>>> import numpy as np
>>> import numpy.linalg as la
>>> np.set_printoptions(precision=2, suppress=True, linewidth=160)
>>> rd = lambda a: np.round(a, 2) + 0
>>> J = np.load("layer19.npy")
>>> J
array([[ 1,  4,  2, -3,  1,  2],
       [ 2,  3, -3, -3, -2,  5],
       [-3, -2,  8,  3,  5, -8]])
>>> W1 = np.array([[2, 0], [1, 3], [2, 1], [2, 1], [2, 2], [3, 0]])
>>> b = np.array([2, 1])
>>> hid = np.maximum(J @ W1 + b, 0)
>>> rd((hid > 0).mean(axis=0))
array([1.  , 0.67])
>>> la.matrix_rank(hid)
np.int64(2)
>>> C = np.array([[-7, 3], [-3, 9]])
>>> (hid @ C).round(6).argmax(axis=1)
array([1, 1, 1])
>>> W1 @ C
array([[-14,   6],
       [-16,  30],
       [-17,  15],
       [-17,  15],
       [-20,  24],
       [-21,   9]])
>>> r0 = np.array([2, 0])
>>> np.correlate(J[1], J[0], "full")
array([  4,   8,  -9, -14,  16,  25,  -4, -34,  -1,  18,   5])
>>> np.cross(J[1, :3], J[0, :3])
array([18, -7,  5])
>>> la.cond(J) > 100
np.True_
>>> la.matrix_rank(J, rtol=0.1)
np.int64(2)
>>> rd(la.norm(J, 2) / la.norm(J))
np.float64(0.93)
>>> U, sigma, VT = la.svd(J, full_matrices=False)
>>> rd(np.abs(VT[0]))
array([0.24, 0.24, 0.53, 0.29, 0.34, 0.63])
>>> rd(sigma / sigma[0])
array([1.  , 0.41, 0.  ])
>>> rd(sigma)
array([15.23,  6.18,  0.  ])
>>> feats = np.load("x.npy")
>>> feats
array([[3., 1., 1., 2., 3., 3., 0., 2., 1., 1., 0.],
       [0., 0., 2., 2., 2., 2., 3., 3., 1., 0., 0.],
       [2., 0., 1., 1., 3., 3., 1., 0., 2., 2., 0.],
       [3., 1., 0., 1., 3., 1., 3., 2., 0., 2., 0.],
       [1., 1., 2., 3., 0., 0., 1., 1., 2., 2., 0.],
       [3., 1., 3., 2., 3., 0., 0., 1., 2., 2., 0.],
       [3., 0., 0., 0., 2., 3., 3., 2., 1., 1., 0.],
       [0., 0., 0., 3., 3., 3., 2., 1., 1., 1., 0.],
       [2., 3., 3., 3., 0., 3., 1., 0., 3., 3., 0.],
       [2., 1., 1., 0., 3., 1., 3., 2., 3., 0., 0.],
       [0., 0., 0., 0., 0., 0., 0., 0., 0., 0., 1.]])
>>> W1 = np.array([[1, 3],
...     [1, 3],
...     [3, 3],
...     [1, 3],
...     [-3, 2],
...     [-3, -1],
...     [1, -1],
...     [-1, 3],
...     [-1, -3],
...     [-3, -1],
...     [1, 2]])
>>> b = np.array([0, -1])
>>> hid = np.maximum(feats @ W1 + b, 0)
>>> hid
array([[ 0., 25.],
       [ 0., 16.],
       [ 0.,  5.],
       [ 0., 20.],
       [ 3., 14.],
       [ 0., 27.],
       [ 0.,  8.],
       [ 0.,  8.],
       [ 0., 16.],
       [ 0., 10.],
       [ 1.,  1.]])
>>> la.matrix_rank(hid)
np.int64(2)
>>> (hid > 0).astype(int)
array([[0, 1],
       [0, 1],
       [0, 1],
       [0, 1],
       [1, 1],
       [0, 1],
       [0, 1],
       [0, 1],
       [0, 1],
       [0, 1],
       [1, 1]])
>>> C = np.array([[2, 2, -1], [0, 2, 3]])
>>> hid @ C
array([[ 0., 50., 75.],
       [ 0., 32., 48.],
       [ 0., 10., 15.],
       [ 0., 40., 60.],
       [ 6., 34., 39.],
       [ 0., 54., 81.],
       [ 0., 16., 24.],
       [ 0., 16., 24.],
       [ 0., 32., 48.],
       [ 0., 20., 30.],
       [ 2.,  4.,  2.]])
>>> (hid @ C).round(6).argmax(axis=1)
array([2, 2, 2, 2, 2, 2, 2, 2, 2, 2, 1])
